$ ipython --no-banner

In [1]: import numpy as np

In [2]: np.set_printoptions(precision=4, suppress=True, linewidth=160)

In [3]: A = np.loadtxt("layer16.csv", delimiter=",")

In [4]: A
Out[4]: 
array([[ 0.4494, -0.2244,  0.1088,  0.1691, -0.2204, -0.282 ,  0.0468, -0.119 ,  0.1104],
       [-0.2244,  0.4852, -0.122 , -0.0656, -0.2572,  0.1748, -0.1436,  0.1257,  0.217 ],
       [ 0.1088, -0.122 ,  0.4689, -0.0655,  0.0492,  0.071 ,  0.3699,  0.1551,  0.2229],
       [ 0.1691, -0.0656, -0.0655,  0.2631, -0.1629,  0.1232,  0.0298, -0.3374, -0.0151],
       [-0.2204, -0.2572,  0.0492, -0.1629,  0.4887,  0.0373,  0.0935,  0.0851, -0.298 ],
       [-0.282 ,  0.1748,  0.071 ,  0.1232,  0.0373,  0.6254,  0.2229, -0.2291,  0.0209],
       [ 0.0468, -0.1436,  0.3699,  0.0298,  0.0935,  0.2229,  0.3634, -0.0221,  0.1093],
       [-0.119 ,  0.1257,  0.1551, -0.3374,  0.0851, -0.2291, -0.0221,  0.4895,  0.1477],
       [ 0.1104,  0.217 ,  0.2229, -0.0151, -0.298 ,  0.0209,  0.1093,  0.1477,  0.3665]])

In [5]: # symmetric

In [6]: Uu, sv, Vh = np.linalg.svd(A)

In [7]: sv.round(4) + 0
Out[7]: array([1., 1., 1., 1., 0., 0., 0., 0., 0.])

In [8]: M2 = Uu[:, :4] @ np.diag(sv[:4]) @ Vh[:4]

In [9]: np.linalg.matrix_rank(A, rtol=0.05)
Out[9]: np.int64(4)

In [10]: round(np.abs(A - M2).max(), 4)
Out[10]: np.float64(0.0)

In [11]: M = np.load("arr.npy")

In [12]: M
Out[12]: 
array([[ 3, -1,  1,  2],
       [ 6,  2,  3,  4],
       [ 3,  5,  3,  4],
       [ 2,  5,  4,  3],
       [ 4,  5,  7,  0],
       [ 1,  6,  5, -2],
       [-2,  8,  3,  0],
       [ 0, 11,  6,  0],
       [-1, 14,  9,  1],
       [-1, 11, 10,  4],
       [-2, 14,  8,  5],
       [ 0, 13, 10,  8],
       [-3, 15, 12,  5],
       [-5, 14, 12,  3],
       [-2, 12, 11,  1],
       [ 0, 12,  8, -1],
       [ 2, 15,  7, -2],
       [ 1, 13,  9, -4],
       [ 3, 10, 11, -1],
       [ 2,  8,  9,  2],
       [ 2,  6, 10,  0],
       [ 0,  6, 13, -3],
       [-3,  6, 12, -2],
       [-4,  4,  9,  0],
       [-4,  1, 11,  1]])

In [13]: M2 = M / np.sqrt((M ** 2).mean(axis=1, keepdims=True))

In [14]: np.linalg.matrix_rank(M2) == np.linalg.matrix_rank(M)
Out[14]: np.True_

In [15]: np.linalg.matrix_rank(M - M.mean(axis=1, keepdims=True))
Out[15]: np.int64(3)

In [16]: cen = M - M.mean(axis=0)

In [17]: evecs = np.linalg.svd(cen)[2][:1]

In [18]: M2 = cen - cen @ evecs.T @ evecs

In [19]: (cen @ evecs.T).std(axis=0)
Out[19]: array([5.1161])

In [20]: np.cov(cen @ evecs.T, rowvar=False)
Out[20]: array(27.2653)

In [21]: np.diag(evecs.T @ evecs)
Out[21]: array([0.0934, 0.6978, 0.2074, 0.0015])

In [22]: np.linalg.norm(M2, axis=1).round(6).argmax()
Out[22]: np.int64(24)

In [23]: M2.std(axis=0)
Out[23]: array([2.2337, 1.6659, 2.3234, 2.812 ])

In [24]: x0 = np.array([3, 1, 1, 0])

In [25]: target = M @ x0

In [26]: np.round(np.linalg.solve(M.T @ M, M.T @ target), 4) + 0
Out[26]: array([3., 1., 1., 0.])

In [27]: np.round(np.linalg.lstsq(M, target)[0], 4) + 0
Out[27]: array([3., 1., 1., 0.])

In [28]: rng = np.random.default_rng(558)

In [29]: target = target + 0.05 * rng.normal(size=25)

In [30]: target
Out[30]: 
array([ 8.9792, 23.0217, 16.9651, 14.9839, 23.9692, 13.985 ,  5.0271, 17.0487, 19.9899, 18.0179, 16.0374, 22.9875, 17.9943, 11.007 , 16.9949, 20.0621, 28.0014,
       24.9288, 30.0489, 23.0232, 22.0393, 18.9457,  9.1142,  1.0214,  0.0013])

In [31]: beta, *_ = np.linalg.lstsq(M, target)

In [32]: beta.round(4) + 0
Out[32]: array([2.9974, 0.9998, 1.0011, 0.    ])

In [33]: beta.round()
Out[33]: array([ 3.,  1.,  1., -0.])

In [34]: round(float(np.linalg.norm(target - M @ beta)), 4)
Out[34]: 0.1876

In [35]: [round(float(np.linalg.norm(np.linalg.solve(M.T @ M + lam * np.eye(4), M.T @ target))), 2) for lam in (0, 1, 10, 100)]
Out[35]: [3.31, 3.3, 3.16, 2.33]

In [36]: x0 = np.array([4, 0, 4, 0])

In [37]: M @ x0
Out[37]: array([16, 36, 24, 24, 44, 24,  4, 24, 32, 36, 24, 40, 36, 28, 36, 32, 36, 40, 56, 44, 48, 52, 36, 20, 28])

In [38]: M @ np.ones(4)
Out[38]: array([ 5., 15., 15., 14., 16., 10.,  9., 17., 23., 24., 25., 31., 29., 24., 22., 19., 22., 19., 23., 21., 18., 16., 13.,  9.,  9.])

In [39]: M * x0
Out[39]: 
array([[ 12,   0,   4,   0],
       [ 24,   0,  12,   0],
       [ 12,   0,  12,   0],
       [  8,   0,  16,   0],
       [ 16,   0,  28,   0],
       [  4,   0,  20,   0],
       [ -8,   0,  12,   0],
       [  0,   0,  24,   0],
       [ -4,   0,  36,   0],
       [ -4,   0,  40,   0],
       [ -8,   0,  32,   0],
       [  0,   0,  40,   0],
       [-12,   0,  48,   0],
       [-20,   0,  48,   0],
       [ -8,   0,  44,   0],
       [  0,   0,  32,   0],
       [  8,   0,  28,   0],
       [  4,   0,  36,   0],
       [ 12,   0,  44,   0],
       [  8,   0,  36,   0],
       [  8,   0,  40,   0],
       [  0,   0,  52,   0],
       [-12,   0,  48,   0],
       [-16,   0,  36,   0],
       [-16,   0,  44,   0]])

In [40]: X = np.load("out0.npy")

In [41]: X
Out[41]: 
array([[ 1,  0, -2,  3, -1, -3, -2],
       [ 0,  1,  0, -2,  3, -1, -3],
       [-2,  0,  1,  0, -2,  3, -1],
       [ 3, -2,  0,  1,  0, -2,  3],
       [-1,  3, -2,  0,  1,  0, -2],
       [-3, -1,  3, -2,  0,  1,  0],
       [-2, -3, -1,  3, -2,  0,  1]])

In [42]: labels = rng.permutation(7)

In [43]: labels
Out[43]: array([2, 1, 0, 6, 4, 3, 5])

In [44]: M2 = X[labels][:, labels]

In [45]: round(np.linalg.det(M2), 4), round(float(np.linalg.det(X[labels])), 4)
Out[45]: (np.float64(-200.0), 200.0)

In [46]: np.diag(M2)
Out[46]: array([1, 1, 1, 1, 1, 1, 1])

In [47]: round(np.log10(np.linalg.cond(X)))
Out[47]: 2

In [48]: np.linalg.cond(X) > 100
Out[48]: np.True_

In [49]: [round(float(x), 4) for x in np.linalg.svd(X, compute_uv=False)[:3]]
Out[49]: [8.0436, 7.3589, 5.7414]

In [50]: np.abs(np.linalg.svd(X)[2][-1])
Out[50]: array([0.0223, 0.1926, 0.4803, 0.6808, 0.4803, 0.1926, 0.0223])

In [51]: Uu, sv, Vh = np.linalg.svd(X, full_matrices=False)

In [52]: round(np.sqrt((sv ** 2).sum()), 4), round(np.linalg.norm(X), 4)
Out[52]: (np.float64(13.0), np.float64(13.0))

In [53]: (sv > 1e-8).sum()
Out[53]: np.int64(7)

In [54]: sv / sv[0]
Out[54]: array([1.    , 0.9149, 0.7138, 0.4185, 0.2486, 0.1689, 0.008 ])

In [55]: feats = np.array([[2, 2, -2, 1, 1, -1],
    ...:     [-4, -4, 0, -2, -2, 0],
    ...:     [-2, 0, 0, -1, 0, 0],
    ...:     [1, 1, -1, 1, 1, -1],
    ...:     [-2, -2, 0, -2, -2, 0],
    ...:     [-1, 0, 0, -1, 0, 0]])

In [56]: M2 = np.array([[2, -1, -5],
    ...:     [5, -1, 0],
    ...:     [4, -2, -4],
    ...:     [-2, -5, 3],
    ...:     [-4, -5, -1],
    ...:     [0, -2, -4]])

In [57]: np.vstack([feats, M2.T]).shape
Out[57]: (9, 6)

In [58]: np.linalg.matrix_rank(np.vstack([feats, M2.T]))
Out[58]: np.int64(6)

In [59]: np.linalg.matrix_rank(feats @ M2)
Out[59]: np.int64(3)

In [60]: labels = rng.permutation(6)

In [61]: labels
Out[61]: array([0, 2, 4, 1, 5, 3])

In [62]: M2 = feats[labels][:, labels]

In [63]: M2
Out[63]: 
array([[ 2, -2,  1,  2, -1,  1],
       [-2,  0,  0,  0,  0, -1],
       [-2,  0, -2, -2,  0, -2],
       [-4,  0, -2, -4,  0, -2],
       [-1,  0,  0,  0,  0, -1],
       [ 1, -1,  1,  1, -1,  1]])

In [64]: np.diag(M2)
Out[64]: array([ 2,  0, -2, -4,  0,  1])

In [65]: np.allclose(M2, feats)
Out[65]: False

In [66]: data = np.load("a.npy")

In [67]: data
Out[67]: 
array([[0, 0, 0, 0, 0, 0, 0],
       [2, 2, 3, 2, 1, 1, 3],
       [3, 1, 4, 2, 6, 5, 4],
       [1, 1, 3, 0, 2, 1, 2],
       [0, 2, 0, 2, 1, 3, 0],
       [2, 0, 2, 4, 5, 3, 3],
       [2, 2, 3, 2, 1, 1, 3],
       [0, 0, 0, 0, 0, 0, 0],
       [3, 4, 3, 3, 5, 4, 5],
       [1, 1, 4, 4, 5, 4, 3],
       [2, 2, 3, 2, 1, 1, 3],
       [0, 2, 0, 2, 1, 3, 0],
       [2, 5, 1, 8, 6, 7, 4],
       [2, 3, 1, 6, 5, 4, 4],
       [3, 3, 4, 4, 7, 8, 4],
       [1, 3, 3, 2, 3, 4, 2],
       [2, 3, 0, 3, 3, 3, 3],
       [2, 3, 1, 6, 5, 4, 4],
       [0, 0, 0, 0, 0, 0, 0],
       [0, 0, 0, 0, 0, 0, 0],
       [2, 0, 1, 1, 3, 2, 2],
       [2, 2, 6, 1, 5, 4, 4],
       [3, 3, 6, 3, 4, 4, 5],
       [3, 4, 3, 3, 5, 4, 5],
       [1, 1, 3, 0, 2, 1, 2],
       [1, 3, 3, 2, 3, 4, 2],
       [2, 4, 6, 3, 6, 7, 4],
       [4, 5, 3, 5, 4, 4, 6],
       [0, 0, 0, 0, 0, 0, 0],
       [2, 3, 0, 3, 3, 3, 3],
       [2, 3, 0, 3, 3, 3, 3],
       [3, 1, 4, 2, 6, 5, 4],
       [2, 2, 1, 3, 4, 5, 2],
       [0, 0, 0, 0, 0, 0, 0],
       [2, 2, 3, 2, 1, 1, 3],
       [3, 1, 4, 1, 5, 3, 4]])

In [68]: M2 = np.c_[data[:, :2] @ np.array([[-4, 0], [2, -1]]), np.array([-9, 4, -3, 8, -4, 1, 4, 7, -6, 0, -5, 4, 1, -1, -3, -5, 7, 7, -8, 8, 6, 0, -6, -9, -9, 7, 6, 0, 7, 3, 8, 1, -3, -5, 0, 8])]

In [69]: M2
Out[69]: 
array([[  0,   0,  -9],
       [ -4,  -2,   4],
       [-10,  -1,  -3],
       [ -2,  -1,   8],
       [  4,  -2,  -4],
       [ -8,   0,   1],
       [ -4,  -2,   4],
       [  0,   0,   7],
       [ -4,  -4,  -6],
       [ -2,  -1,   0],
       [ -4,  -2,  -5],
       [  4,  -2,   4],
       [  2,  -5,   1],
       [ -2,  -3,  -1],
       [ -6,  -3,  -3],
       [  2,  -3,  -5],
       [ -2,  -3,   7],
       [ -2,  -3,   7],
       [  0,   0,  -8],
       [  0,   0,   8],
       [ -8,   0,   6],
       [ -4,  -2,   0],
       [ -6,  -3,  -6],
       [ -4,  -4,  -9],
       [ -2,  -1,  -9],
       [  2,  -3,   7],
       [  0,  -4,   6],
       [ -6,  -5,   0],
       [  0,   0,   7],
       [ -2,  -3,   3],
       [ -2,  -3,   8],
       [-10,  -1,   1],
       [ -4,  -2,  -3],
       [  0,   0,  -5],
       [ -4,  -2,   0],
       [-10,  -1,   8]])

In [70]: np.linalg.matrix_rank(np.c_[data, M2])
Out[70]: np.int64(8)

In [71]: np.round(np.linalg.lstsq(data, M2[:, 0])[0], 4) + 0
Out[71]: array([-4.,  2.,  0.,  0.,  0.,  0.,  0.])

In [72]: x0 = np.array([0, -1, 2])

In [73]: target = M2 @ x0

In [74]: np.linalg.solve(M2.T @ M2, M2.T @ target)
Out[74]: array([ 0., -1.,  2.])

In [75]: target = target + 0.3 * rng.normal(size=36)

In [76]: target
Out[76]: 
array([-18.1783,   9.9435,  -4.7895,  16.7067,  -5.2729,   2.112 ,  10.4946,  14.0022,  -7.4001,   0.9655,  -8.1025,  10.2607,   7.0153,   1.1407,  -3.2239,
        -7.6036,  16.9083,  17.0655, -15.9572,  15.3854,  11.6764,   1.0595,  -8.5743, -13.6627, -17.1314,  17.2406,  15.3376,   4.509 ,  13.7107,   9.2151,
        18.9317,   3.0654,  -4.0941,  -9.8405,   2.2284,  16.9542])

In [77]: beta, *_ = np.linalg.lstsq(M2, target)

In [78]: np.round(M2.T @ (target - M2 @ beta), 4) + 0
Out[78]: array([0., 0., 0.])

In [79]: round(float(np.linalg.norm(target - M2 @ beta)), 4)
Out[79]: 2.0487

In [80]: x0 = np.array([-3, 0, -1, 2, 0, -3])

In [81]: target = feats @ x0

In [82]: beta, lr = np.zeros(6), 1 / np.linalg.norm(feats, 2) ** 2

In [83]: for i in range(40):
    ...:     beta -= lr * feats.T @ (feats @ beta - target)
    ...:     if i % 10 == 0: print(i, round(np.linalg.norm(feats @ beta - target), 4))
    ...: 
0 6.8576
10 3.8965
20 2.6041
30 1.9739

In [84]: beta
Out[84]: array([-1.8289, -0.5671, -1.8179,  0.2561,  0.7913, -1.4905])
